% ipython --no-banner

In [1]: import numpy as np

In [2]: import numpy.linalg as la

In [3]: np.set_printoptions(suppress=True, linewidth=140)

In [4]: m1 = np.array([[3, -6, -6, 6], [3, -6, -6, 6], [3, -6, -6, 6], [1, -2, -2, 2]])

In [5]: rng = np.random.default_rng(6641)

In [6]: idx = rng.permutation(4)

In [7]: idx
Out[7]: array([1, 3, 2, 0])

In [8]: other = m1[idx][:, idx]

In [9]: other
Out[9]: 
array([[-6,  6, -6,  3],
       [-2,  2, -2,  1],
       [-6,  6, -6,  3],
       [-6,  6, -6,  3]])

In [10]: np.diag(other)
Out[10]: array([-6,  2, -6,  3])

In [11]: np.allclose(other, m1)
Out[11]: False

In [12]: P = np.triu(np.array([[6, 5, -5, -5], [-1, 0, -4, 9], [-2, 6, 4, -8], [-8, 7, -4, 2]]), 1) + np.eye(4)

In [13]: other = P @ m1 @ la.inv(P)

In [14]: np.trace(other), np.trace(m1)
Out[14]: (np.float64(-7.0), np.int64(-7))

In [15]: left, sv, vt = la.svd(m1)

In [16]: np.argmax(sv[:-1] / (sv[1:] + 1e-6)) + 1
Out[16]: np.int64(1)

In [17]: other = left[:, :1] @ np.diag(sv[:1]) @ vt[:1]

In [18]: round(la.norm(m1 - other) / la.norm(m1), 2)
Out[18]: np.float64(0.0)

In [19]: la.matrix_rank(m1, rtol=0.05)
Out[19]: np.int64(1)

In [20]: round(float(la.norm(m1 - other, 2)), 2), np.round(sv[1], 2)
Out[20]: (0.0, np.float64(0.0))

In [21]: other.round(2)
Out[21]: 
array([[ 3., -6., -6.,  6.],
       [ 3., -6., -6.,  6.],
       [ 3., -6., -6.,  6.],
       [ 1., -2., -2.,  2.]])

In [22]: np.round(la.det(m1), 2)
Out[22]: np.float64(0.0)

In [23]: la.determinant(m1)
---------------------------------------------------------------------------
AttributeError                            Traceback (most recent call last)
Cell In[23], line 1
----> 1 la.determinant(m1)

AttributeError: module 'numpy.linalg' has no attribute 'determinant'

In [24]: np.allclose(m1 @ m1.T, m1.T @ m1)
Out[24]: False

In [25]: la.matrix_power(m1, 3)
Out[25]: 
array([[ 147, -294, -294,  294],
       [ 147, -294, -294,  294],
       [ 147, -294, -294,  294],
       [  49,  -98,  -98,   98]])

In [26]: J = np.array([[3, 4, 0, 2], [0, 1, 2, 5], [1, 4, 1, 3], [2, 4, 2, 4]])

In [27]: round(float(la.norm(J, "nuc")), 2)
Out[27]: 16.16

In [28]: other = np.array([[0, 3, 1], [0, 1, 2], [0, 2, 1], [3, 1, 0]])

In [29]: np.einsum("ij->j", J)
Out[29]: array([ 6, 13,  5, 14])

In [30]: np.einsum("ik,kj->ji", J, other)
Out[30]: 
array([[ 6, 15,  9, 12],
       [15, 10, 12, 18],
       [11,  4, 10, 12]])

In [31]: round(la.norm(m1, "nuc"), 2)
Out[31]: np.float64(19.08)

In [32]: np.round(la.norm(m1[1] - m1[2]), 2)
Out[32]: np.float64(0.0)

In [33]: np.round(la.norm(m1, axis=1), 2)
Out[33]: array([10.82, 10.82, 10.82,  3.61])

In [34]: m1[1] @ m1[2]
Out[34]: np.int64(117)

In [35]: np.round(la.norm(m1, 1), 2), np.round(la.norm(m1, np.inf), 2)
Out[35]: (np.float64(20.0), np.float64(21.0))

In [36]: la.norm(m1, axis=1).argmax()
Out[36]: np.int64(0)

In [37]: q, V = la.qr(J[:, :3])[0], la.qr(J[:, 3:])[0]

In [38]: sv = la.svd(q.T @ V, compute_uv=False)

In [39]: (sv > 0.9).sum()
Out[39]: np.int64(1)

In [40]: np.round(la.norm(q @ q.T - V @ V.T, 2), 2)
Out[40]: np.float64(1.0)

In [41]: sv.round(2)
Out[41]: array([0.98])

In [42]: E = np.loadtxt("test12.csv", delimiter=",")

In [43]: E
Out[43]: 
array([[-1.,  0.,  0.,  0.,  0.,  0.],
       [-3., -2.,  0.,  0.,  0.,  0.],
       [ 4., -2.,  0.,  0.,  0.,  0.],
       [ 0.,  0., -1.,  0.,  0.,  0.],
       [ 0.,  0., -3., -2.,  0.,  0.],
       [ 0.,  0.,  4., -2.,  0.,  0.],
       [ 0.,  0.,  0.,  0., -1.,  0.],
       [ 0.,  0.,  0.,  0., -3., -2.],
       [ 0.,  0.,  0.,  0.,  4., -2.]])

In [44]: left, sv, vt = la.svd(m1)

In [45]: V = vt[:(sv > 1e-8).sum()]

In [46]: x0 = m1[2] + 3 * m1[1] + rng.integers(2) * np.eye(4)[0]

In [47]: x0
Out[47]: array([ 13., -24., -24.,  24.])

In [48]: np.round(V.T @ V, 2)
Out[48]: 
array([[ 0.08, -0.15, -0.15,  0.15],
       [-0.15,  0.31,  0.31, -0.31],
       [-0.15,  0.31,  0.31, -0.31],
       [ 0.15, -0.31, -0.31,  0.31]])
